$ python -q
>>> import numpy as np
>>> from numpy import linalg as LA
>>> np.set_printoptions(suppress=True, linewidth=100)
>>> rd = lambda a: np.round(a, 4) + 0
>>> J = np.array([[0, 0, 0, 0], [0, 25, 15, 25], [0, 15, 9, 15], [0, 25, 15, 25]])
>>> rng = np.random.default_rng(649)
>>> idx = rng.permutation(4)
>>> idx
array([1, 2, 3, 0])
>>> M2 = J[idx][:, idx]
>>> M2
array([[25, 15, 25,  0],
       [15,  9, 15,  0],
       [25, 15, 25,  0],
       [ 0,  0,  0,  0]])
>>> np.trace(M2)
np.int64(59)
>>> rd(LA.det(M2)), rd(LA.det(J[idx]))
(np.float64(0.0), np.float64(0.0))
>>> np.diag(M2)
array([25,  9, 25,  0])
>>> data = np.load("test13.npy")
>>> data
array([[-3,  1,  5,  3,  3],
       [ 0,  3,  3, -5, -2],
       [ 0,  0,  2,  3,  5],
       [ 0,  0,  0, -5,  3],
       [ 0,  0,  0,  0,  2]])
>>> rd(np.sort(LA.eigvals(data)))
array([-5., -3.,  2.,  2.,  3.])
>>> data @ data
array([[  9,   0,  -2, -14,  29],
       [  0,   9,  15,  19, -10],
       [  0,   0,   4,  -9,  29],
       [  0,   0,   0,  25,  -9],
       [  0,   0,   0,   0,   4]])
>>> LA.matrix_rank(data - data[0, 0] * np.eye(5))
np.int64(4)
>>> np.prod(np.diag(data)), rd(LA.det(data))
(np.int64(180), np.float64(180.0))
>>> [int(LA.matrix_rank(LA.matrix_power(data, p))) for p in range(1, 6)]
[5, 5, 5, 5, 5]
>>> mat = np.load("block2.npy")
>>> mat
array([[0, 0, 1, 0, 0, 0],
       [0, 0, 0, 0, 1, 0],
       [1, 0, 0, 1, 0, 1],
       [0, 0, 1, 0, 0, 1],
       [0, 1, 0, 0, 0, 1],
       [0, 0, 1, 1, 1, 0]])
>>> vec = np.array([5, 3, 3, 9, 9, 1])
>>> target = mat @ vec
>>> c, lr = np.zeros(6), 1 / LA.norm(mat, 2) ** 2
>>> for i in range(30):
...     c -= lr * mat.T @ (mat @ c - target)
...     if i % 10 == 0: print(i, round(LA.norm(mat @ c - target), 4))
... 
0 7.9047
10 0.8976
20 0.602
>>> rd(c)
array([3.8024, 2.2549, 2.629 , 9.4856, 8.9556, 1.6363])
>>> rd(LA.cond(mat))
np.float64(8.5126)
>>> mat.ravel(order="F")
array([0, 0, 1, 0, 0, 0, 0, 0, 0, 0, 1, 0, 1, 0, 0, 1, 0, 1, 0, 0, 1, 0, 0, 1, 0, 1, 0, 0, 0, 1, 0,
       0, 1, 1, 1, 0])
>>> mat.reshape(2, -1)
array([[0, 0, 1, 0, 0, 0, 0, 0, 0, 0, 1, 0, 1, 0, 0, 1, 0, 1],
       [0, 0, 1, 0, 0, 1, 0, 1, 0, 0, 0, 1, 0, 0, 1, 1, 1, 0]])
>>> mat.reshape(-1, 2)
array([[0, 0],
       [1, 0],
       [0, 0],
       [0, 0],
       [0, 0],
       [1, 0],
       [1, 0],
       [0, 1],
       [0, 1],
       [0, 0],
       [1, 0],
       [0, 1],
       [0, 1],
       [0, 0],
       [0, 1],
       [0, 0],
       [1, 1],
       [1, 0]])
>>> t3 = mat.reshape(6, 2, -1)
>>> t3.sum(axis=1)
array([[0, 0, 1],
       [0, 1, 0],
       [2, 0, 1],
       [0, 0, 2],
       [0, 1, 1],
       [1, 1, 1]])
>>> np.swapaxes(t3, 1, 2)[5]
array([[0, 1],
       [0, 1],
       [1, 0]])
>>> t3.transpose(1, 0, 2)
array([[[0, 0, 1],
        [0, 0, 0],
        [1, 0, 0],
        [0, 0, 1],
        [0, 1, 0],
        [0, 0, 1]],

       [[0, 0, 0],
        [0, 1, 0],
        [1, 0, 1],
        [0, 0, 1],
        [0, 0, 1],
        [1, 1, 0]]])
